% python3 -q
>>> import numpy as np
>>> from numpy import linalg as LA
>>> np.set_printoptions(precision=1, suppress=True, linewidth=100)
>>> def tidy(a):
...     return np.round(a, 1) + 0
... 
>>> E = np.loadtxt("out6.csv", delimiter=",")
>>> E
array([[-1.,  0.,  0.,  5.,  1.,  0.,  0.,  3.,  0.,  0.],
       [ 0.,  0.,  0.,  0.,  0., -2., -5.,  0.,  0.,  2.],
       [ 0.,  3.,  5.,  0.,  0.,  1.,  2.,  0.,  0.,  4.],
       [-2.,  0.,  0.,  2.,  5.,  0.,  0., -2.,  5.,  0.],
       [-2.,  0.,  0.,  4., -4.,  0.,  0.,  5., -1.,  0.],
       [ 0., -2., -5.,  0.,  0., -4.,  3.,  0.,  0., -3.],
       [ 0.,  5.,  2.,  0.,  0.,  0., -1.,  0.,  0.,  5.],
       [ 2.,  0.,  0.,  2.,  3.,  0.,  0.,  0.,  4.,  0.],
       [ 1.,  0.,  0., -2.,  2.,  0.,  0.,  3.,  3.,  0.],
       [ 0.,  0., -1.,  0.,  0.,  1., -2.,  0.,  0., -4.]])
>>> x = np.array([-3, 2, 2, 3, -2, 3, -1, -2, 3, -1])
>>> rhs = E @ x
>>> coef, lr = np.zeros(10), 1 / LA.norm(E, 2) ** 2
>>> for i in range(50):
...     coef -= lr * E.T @ (E @ coef - rhs)
...     if i % 10 == 0: print(i, round(LA.norm(E @ coef - rhs), 1))
... 
0 24.3
10 7.2
20 4.9
30 3.7
40 2.9
>>> tidy(LA.cond(E))
np.float64(8.8)
>>> print(tidy(coef))
[-3.   1.9  2.   2.9 -1.1  3.  -1.  -1.7  2.2 -0.9]
>>> rng = np.random.default_rng(9891)
>>> idx = rng.permutation(10)
>>> idx
array([8, 4, 9, 1, 0, 7, 6, 3, 2, 5])
>>> out = E[idx][:, idx]
>>> tidy(np.sort(np.abs(LA.eigvals(out))))
array([2.4, 3.7, 3.9, 3.9, 4.2, 4.2, 5.4, 5.4, 7.2, 7.3])
>>> x = np.array([9, -2, 6, -8, 9, 6, -1, 8, 4, -2])
>>> h = np.maximum(E @ x, 0)
>>> tidy(np.tanh(E @ x))
array([-1., -1.,  1.,  1., -1., -1., -1.,  1.,  1.,  1.])
>>> (E != 0).astype(int)
array([[1, 0, 0, 1, 1, 0, 0, 1, 0, 0],
       [0, 0, 0, 0, 0, 1, 1, 0, 0, 1],
       [0, 1, 1, 0, 0, 1, 1, 0, 0, 1],
       [1, 0, 0, 1, 1, 0, 0, 1, 1, 0],
       [1, 0, 0, 1, 1, 0, 0, 1, 1, 0],
       [0, 1, 1, 0, 0, 1, 1, 0, 0, 1],
       [0, 1, 1, 0, 0, 0, 1, 0, 0, 1],
       [1, 0, 0, 1, 1, 0, 0, 0, 1, 0],
       [1, 0, 0, 1, 1, 0, 0, 1, 1, 0],
       [0, 0, 1, 0, 0, 1, 1, 0, 0, 1]])
>>> print((LA.matrix_power((E != 0) + (E.T != 0) + np.eye(10), 10) > 0).astype(int))
[[1 0 0 1 1 0 0 1 1 0]
 [0 1 1 0 0 1 1 0 0 1]
 [0 1 1 0 0 1 1 0 0 1]
 [1 0 0 1 1 0 0 1 1 0]
 [1 0 0 1 1 0 0 1 1 0]
 [0 1 1 0 0 1 1 0 0 1]
 [0 1 1 0 0 1 1 0 0 1]
 [1 0 0 1 1 0 0 1 1 0]
 [1 0 0 1 1 0 0 1 1 0]
 [0 1 1 0 0 1 1 0 0 1]]
>>> np.flatnonzero(LA.matrix_power((E != 0) + (E.T != 0) + np.eye(10), 10)[8])
array([0, 3, 4, 7, 8])
>>> data = np.load("case2.npy")
>>> data
array([[1. , 0.2, 0. , 0. ],
       [0.2, 1. , 0.2, 0. ],
       [0. , 0.2, 1. , 0.2],
       [0. , 0. , 0.2, 1. ]])
>>> tidy(np.einsum("ij,ji->", data, data))
np.float64(4.2)
>>> print(tidy(np.poly(data)))
[ 1.  -4.   5.9 -3.8  0.9]
>>> Lm = LA.cholesky(data)
>>> print(tidy(Lm @ Lm.T))
[[1.  0.2 0.  0. ]
 [0.2 1.  0.2 0. ]
 [0.  0.2 1.  0.2]
 [0.  0.  0.2 1. ]]
>>> print(tidy(np.prod(np.diag(Lm)) ** 2), tidy(LA.det(data)))
0.9 0.9
>>> tidy(np.diag(Lm) ** 2)
array([1., 1., 1., 1.])
>>> print(LA.eigvalsh(data).min() > 0)
True
>>> P = np.triu(np.array([[3, 0, 3, 1], [1, 2, 3, 0], [1, 3, 0, 3], [3, 3, 1, 3]]), 1) + np.eye(4)
>>> out = P @ data @ LA.inv(P)
>>> tidy(P @ data - data @ P)
array([[ 0. ,  0.6, -0.4,  0.6],
       [ 0. ,  0.6, -0.6, -0.2],
       [ 0. ,  0. ,  0. ,  0. ],
       [ 0. ,  0. ,  0. , -0.6]])
>>> m1 = np.load("block2.npy")
>>> m1
array([[1, 4, 5],
       [0, 0, 0],
       [0, 0, 0],
       [0, 0, 2],
       [1, 4, 5],
       [2, 7, 7],
       [0, 0, 0],
       [0, 0, 2],
       [0, 0, 0],
       [0, 0, 0],
       [0, 0, 0],
       [0, 0, 0],
       [0, 0, 0],
       [0, 0, 0],
       [1, 3, 4],
       [1, 3, 6],
       [0, 0, 0],
       [0, 0, 0],
       [1, 4, 3],
       [0, 0, 0],
       [1, 4, 3],
       [1, 3, 4],
       [1, 4, 5],
       [0, 0, 0],
       [1, 3, 4],
       [1, 3, 4],
       [1, 3, 4],
       [0, 0, 0],
       [0, 0, 0],
       [0, 0, 2],
       [1, 4, 3]])
>>> out = np.c_[m1[:, :1] @ np.array([[-1]]), np.array([1, -3, -3, 2, 3, -2, -3, 1, -2, 0, 2, 0, 0, -2, -2, 0, -1, 3, -2, 2, -1, 3, -3, 2, -1, -3, -2, 1, 1, 2, 3])]
>>> out
array([[-1,  1],
       [ 0, -3],
       [ 0, -3],
       [ 0,  2],
       [-1,  3],
       [-2, -2],
       [ 0, -3],
       [ 0,  1],
       [ 0, -2],
       [ 0,  0],
       [ 0,  2],
       [ 0,  0],
       [ 0,  0],
       [ 0, -2],
       [-1, -2],
       [-1,  0],
       [ 0, -1],
       [ 0,  3],
       [-1, -2],
       [ 0,  2],
       [-1, -1],
       [-1,  3],
       [-1, -3],
       [ 0,  2],
       [-1, -1],
       [-1, -3],
       [-1, -2],
       [ 0,  1],
       [ 0,  1],
       [ 0,  2],
       [-1,  3]])
>>> tidy(LA.norm(LA.qr(m1)[0].T @ out, axis=0) ** 2 / ((out ** 2).sum(axis=0) + 1e-12))
array([1. , 0.1])
>>> print(tidy(LA.norm(out - m1 @ LA.lstsq(m1, out)[0], axis=0)))
[ 0.  10.8]
>>> LA.matrix_rank(np.c_[m1, out])
np.int64(4)
>>> LA.matrix_rank(out)
np.int64(2)
>>> idx = rng.permutation(3)
>>> out = m1[:, idx] * rng.choice([-1, 1], 3)
>>> out
array([[ 5, -1,  4],
       [ 0,  0,  0],
       [ 0,  0,  0],
       [ 2,  0,  0],
       [ 5, -1,  4],
       [ 7, -2,  7],
       [ 0,  0,  0],
       [ 2,  0,  0],
       [ 0,  0,  0],
       [ 0,  0,  0],
       [ 0,  0,  0],
       [ 0,  0,  0],
       [ 0,  0,  0],
       [ 0,  0,  0],
       [ 4, -1,  3],
       [ 6, -1,  3],
       [ 0,  0,  0],
       [ 0,  0,  0],
       [ 3, -1,  4],
       [ 0,  0,  0],
       [ 3, -1,  4],
       [ 4, -1,  3],
       [ 5, -1,  4],
       [ 0,  0,  0],
       [ 4, -1,  3],
       [ 4, -1,  3],
       [ 4, -1,  3],
       [ 0,  0,  0],
       [ 0,  0,  0],
       [ 2,  0,  0],
       [ 3, -1,  4]])
>>> Uu, _, Vh = LA.svd(m1.T @ out)
>>> tidy(Uu @ Vh)
array([[ 0., -1.,  0.],
       [ 0.,  0.,  1.],
       [ 1.,  0.,  0.]])
>>> arr = np.load("dump.npy")
>>> tidy(arr)
array([[ 0. , -0.2,  0. ],
       [-0.2,  0.9,  0.2],
       [ 0. ,  0.2,  0. ]])
>>> w, vecs = LA.eigh(arr)
>>> tidy(LA.svd(arr, compute_uv=False))
array([1., 0., 0.])
>>> tidy(w.sum()), np.trace(arr)
(np.float64(1.0), np.float64(1.0))
>>> tidy(vecs.T @ arr @ vecs)
array([[0., 0., 0.],
       [0., 0., 0.],
       [0., 0., 1.]])
>>> tidy(vecs @ np.diag(w) @ vecs.T)
array([[ 0. , -0.2,  0. ],
       [-0.2,  0.9,  0.2],
       [ 0. ,  0.2,  0. ]])
>>> print(np.unique(w.round(6) + 0, return_counts=True)[1])
[2 1]
>>> def softmax(z):
...     e = np.exp(z - z.max(axis=-1, keepdims=True))
...     return e / e.sum(axis=-1, keepdims=True)
... 
>>> softmax(arr).sum(axis=1)
array([1., 1., 1.])
>>> tidy(softmax(10 * arr[0]))
array([0.6, 0.1, 0.3])
>>> scores = arr @ arr.T / np.sqrt(3)
>>> tidy(softmax(scores))
array([[0.4, 0.3, 0.3],
       [0.2, 0.5, 0.3],
       [0.3, 0.4, 0.3]])
>>> tidy(softmax(scores + np.triu(np.full(scores.shape, -np.inf), 1)))
array([[1. , 0. , 0. ],
       [0.3, 0.7, 0. ],
       [0.3, 0.4, 0.3]])
>>> softmax(scores).round(6).argmax(axis=1)
array([0, 1, 1])
>>> [round(float(x), 1) for x in LA.svd(arr, compute_uv=False)[:3]]
[1.0, 0.0, 0.0]
>>> np.abs(np.diag(LA.qr(arr)[1])) > 1e-9
array([ True, False, False])
>>> np.allclose(arr[:-1].T @ LA.lstsq(arr[:-1].T, arr[-1])[0], arr[-1])
True
>>> tidy(np.trace(LA.pinv(arr) @ arr))
np.float64(1.0)
>>> mat = np.load("data.npy")
>>> mat
array([[ 1,  0,  0,  0],
       [ 2,  1,  0,  0],
       [-3,  2,  1,  0],
       [-5, -1, -5,  1]])
>>> mat @ mat
array([[  1,   0,   0,   0],
       [  4,   1,   0,   0],
       [ -2,   4,   1,   0],
       [  3, -12, -10,   1]])
>>> LA.matrix_power(mat - np.diag(np.diag(mat)), 4)
array([[0, 0, 0, 0],
       [0, 0, 0, 0],
       [0, 0, 0, 0],
       [0, 0, 0, 0]])
>>> print(tidy(np.sort(LA.eigvals(mat))))
[1. 1. 1. 1.]
>>> LA.matrix_rank(mat - mat[0, 0] * np.eye(4))
np.int64(3)
>>> print([int(LA.matrix_rank(LA.matrix_power(mat, p))) for p in range(1, 5)])
[4, 4, 4, 4]
>>> w, vecs = LA.eig(mat)
>>> w
array([1., 1., 1., 1.])
>>> tidy(np.sort(LA.eigvals(LA.inv(mat))))
array([1.+0.j, 1.+0.j, 1.+0.j, 1.+0.j])
>>> print(tidy(np.sort(LA.eigvals(mat @ mat))))
[1. 1. 1. 1.]
>>> mat @ vecs[:, 0] - w[0] * vecs[:, 0]
array([0., 0., 0., 0.])
>>> O, r_ = LA.qr(mat)
>>> print(tidy(abs(r_[0, 0])), tidy(LA.norm(mat[:, 0])))
6.2 6.2
>>> tidy(O @ r_)
array([[ 1.,  0.,  0.,  0.],
       [ 2.,  1.,  0.,  0.],
       [-3.,  2.,  1.,  0.],
       [-5., -1., -5.,  1.]])
>>> tidy(O.T @ O)
array([[1., 0., 0., 0.],
       [0., 1., 0., 0.],
       [0., 0., 1., 0.],
       [0., 0., 0., 1.]])
>>> np.allclose(r_.T @ r_, mat.T @ mat)
True
>>> tidy(np.abs(np.diag(r_)))
array([6.2, 2.4, 2.6, 0. ])
>>> O.shape, r_.shape
((4, 4), (4, 4))
>>> tidy(r_)
array([[-6.2, -0.2, -3.5,  0.8],
       [ 0. , -2.4, -2.6,  0.4],
       [ 0. ,  0. , -2.6,  0.5],
       [ 0. ,  0. ,  0. ,  0. ]])
>>> print(mat @ mat)
[[  1   0   0   0]
 [  4   1   0   0]
 [ -2   4   1   0]
 [  3 -12 -10   1]]
>>> assert mat == mat.T
Traceback (most recent call last):
  File "<python-input-88>", line 1, in <module>
    assert mat == mat.T
           ^^^^^^^^^^^^
ValueError: The truth value of an array with more than one element is ambiguous. Use a.any() or a.all()
>>> tidy(LA.det(mat))
np.float64(1.0)
>>> P = np.triu(np.array([[-5, -2, -8, -4], [-8, 1, 1, 3], [2, 9, 5, -4], [-4, -5, 8, 1]]), 1) + np.eye(4)
>>> out = P @ mat @ LA.inv(P)
>>> tidy(LA.det(out))
np.float64(1.0)
>>> LA.matrix_rank(out)
np.int64(4)
>>> J = np.load("a.npy")
>>> print(J)
[[1 1 3]
 [4 2 2]
 [0 0 0]
 [2 2 3]
 [3 1 2]
 [0 0 0]
 [0 0 0]
 [1 1 0]
 [0 0 0]
 [0 0 0]
 [3 1 2]
 [1 1 3]
 [4 2 5]
 [1 1 0]
 [1 1 3]
 [1 1 3]
 [3 1 2]
 [1 1 0]
 [5 3 5]
 [0 0 0]
 [2 2 3]
 [3 1 2]
 [2 2 3]
 [1 1 3]
 [5 3 5]
 [0 0 0]
 [0 0 0]
 [3 1 2]
 [0 0 0]
 [1 1 3]
 [0 0 0]
 [1 1 3]]
>>> O, r_ = LA.qr(J)
>>> tidy(abs(r_[0, 0])), tidy(LA.norm(J[:, 0]))
(np.float64(12.2), np.float64(12.2))
>>> f = np.array([0, 3, 1, 3])
>>> out = data + np.outer(f, np.eye(4)[3])
>>> out
array([[1. , 0.2, 0. , 0. ],
       [0.2, 1. , 0.2, 3. ],
       [0. , 0.2, 1. , 1.2],
       [0. , 0. , 0.2, 4. ]])
>>> LA.matrix_rank(out - data)
np.int64(1)
>>> x = np.array([4, 7, 5, 4])
>>> rhs = out @ x
>>> rhs
array([ 5.4, 20.8, 11.2, 17. ])
>>> tidy(LA.solve(out, rhs))
array([4., 7., 5., 4.])
>>> ang = np.radians(45)
>>> r_ = np.eye(3)
>>> r_[0, 0] = r_[2, 2] = np.cos(ang)
>>> r_[0, 2], r_[2, 0] = -np.sin(ang), np.sin(ang)
>>> print(tidy(r_))
[[ 0.7  0.  -0.7]
 [ 0.   1.   0. ]
 [ 0.7  0.   0.7]]
>>> out = J @ r_.T
>>> np.allclose(J @ J.T, out @ out.T)
True
>>> tidy(LA.svd(J, compute_uv=False)), tidy(LA.svd(out, compute_uv=False))
(array([19.2,  4.6,  1.8]), array([19.2,  4.6,  1.8]))
>>> A = np.load("run6.npy")
>>> A
array([[-47, -27, -24, -16,   0, -33,  -2, -21,  60, -23],
       [-22,  -7,   0,  -3, -12, -20, -10,   4,  25,  -8],
       [-13,  28,  28,  -3,  38, -21, -10, -45,   3,  21],
       [-14,  23,  24,  13,  -2, -20, -32, -12,  19,   4],
       [-23,  20,  36, -11,  20, -35,  -8, -19,   1,  23],
       [-22,  21,  30,  16, -23, -30, -43,   8,  27,   0],
       [-41, -23, -23,   4, -32, -27, -26,   4,  69, -35],
       [-21,  30,  39,  -3,  26, -33, -18, -32,   6,  23]])
>>> # rows and columns are dependent
>>> tidy(softmax(10 * A[4]))
array([0., 0., 1., 0., 0., 0., 0., 0., 0., 0.])
>>> print(tidy(softmax(A).sum(axis=1)))
[1. 1. 1. 1. 1. 1. 1. 1.]
>>> scores = A @ A.T / np.sqrt(10)
>>> softmax(scores)[4] @ A
array([-21.,  30.,  39.,  -3.,  26., -33., -18., -32.,   6.,  23.])
>>> tidy(softmax(scores))
array([[1., 0., 0., 0., 0., 0., 0., 0.],
       [0., 0., 0., 0., 0., 0., 1., 0.],
       [0., 0., 1., 0., 0., 0., 0., 0.],
       [0., 0., 0., 0., 0., 1., 0., 0.],
       [0., 0., 0., 0., 0., 0., 0., 1.],
       [0., 0., 0., 0., 0., 1., 0., 0.],
       [0., 0., 0., 0., 0., 0., 1., 0.],
       [0., 0., 0., 0., 0., 0., 0., 1.]])
>>> softmax(scores).round(6).argmax(axis=1)
array([0, 6, 2, 5, 7, 5, 6, 7])
